% ipython --no-banner

In [1]: import numpy as np

In [2]: np.set_printoptions(precision=3, suppress=True, linewidth=140, sign=" ")

In [3]: m1 = np.array([[0, 0, 2, 3], [0, 0, -2, 0], [-6, -9, 2, 3], [6, 0, -2, 0]])

In [4]: m1
Out[4]: 
array([[ 0,  0,  2,  3],
       [ 0,  0, -2,  0],
       [-6, -9,  2,  3],
       [ 6,  0, -2,  0]])

In [5]: rng = np.random.default_rng(388)

In [6]: z = rng.permutation(4)

In [7]: z
Out[7]: array([ 3,  1,  2,  0])

In [8]: A2 = m1[z][:, z]

In [9]: A2
Out[9]: 
array([[ 0,  0, -2,  6],
       [ 0,  0, -2,  0],
       [ 3, -9,  2, -6],
       [ 3,  0,  2,  0]])

In [10]: np.sort(np.abs(np.linalg.eigvals(A2)))
Out[10]: array([ 4.243,  4.243,  4.243,  4.243])

In [11]: np.trace(A2)
Out[11]: np.int64(2)

In [12]: P = np.triu(np.array([[0, 1, 3, 0], [0, 2, 0, 2], [2, 2, 0, 3], [3, 0, 2, 1]]), 1) + np.eye(4)

In [13]: A2 = P @ m1 @ np.linalg.inv(P)

In [14]: P @ m1 - m1 @ P
Out[14]: 
array([[-18., -27.,   4.,   3.],
       [ 12.,   0.,  -4.,   6.],
       [ 18.,   6.,  12.,  12.],
       [  0.,  -6., -18.,   6.]])

In [15]: round(float(np.linalg.det(A2)), 3)
Out[15]: 324.0

In [16]: np.poly(A2)
Out[16]: array([  1.,  -2., -18., -36., 324.])

In [17]: np.linalg.matrix_rank(A2)
Out[17]: np.int64(4)

In [18]: np.trace(A2), np.trace(m1)
Out[18]: (np.float64(2.0), np.int64(2))

In [19]: A2
Out[19]: 
array([[ -18.,   -9.,   60., -150.],
       [  12.,  -12.,  -42.,  150.],
       [  12.,  -21.,  -40.,  165.],
       [   6.,   -6.,  -20.,   72.]])

In [20]: ang = np.radians(72)

In [21]: Rm = np.eye(4)

In [22]: Rm[3, 3] = Rm[2, 2] = np.cos(ang)

In [23]: Rm[3, 2], Rm[2, 3] = -np.sin(ang), np.sin(ang)

In [24]: Rm
Out[24]: 
array([[ 1.   ,  0.   ,  0.   ,  0.   ],
       [ 0.   ,  1.   ,  0.   ,  0.   ],
       [ 0.   ,  0.   ,  0.309,  0.951],
       [ 0.   ,  0.   , -0.951,  0.309]])

In [25]: A2 = m1 @ Rm.T

In [26]: np.allclose(np.linalg.norm(m1, axis=1), np.linalg.norm(A2, axis=1))
Out[26]: True

In [27]: np.round(np.linalg.det(Rm), 3), round(np.trace(Rm), 3)
Out[27]: (np.float64(1.0), np.float64(2.618))
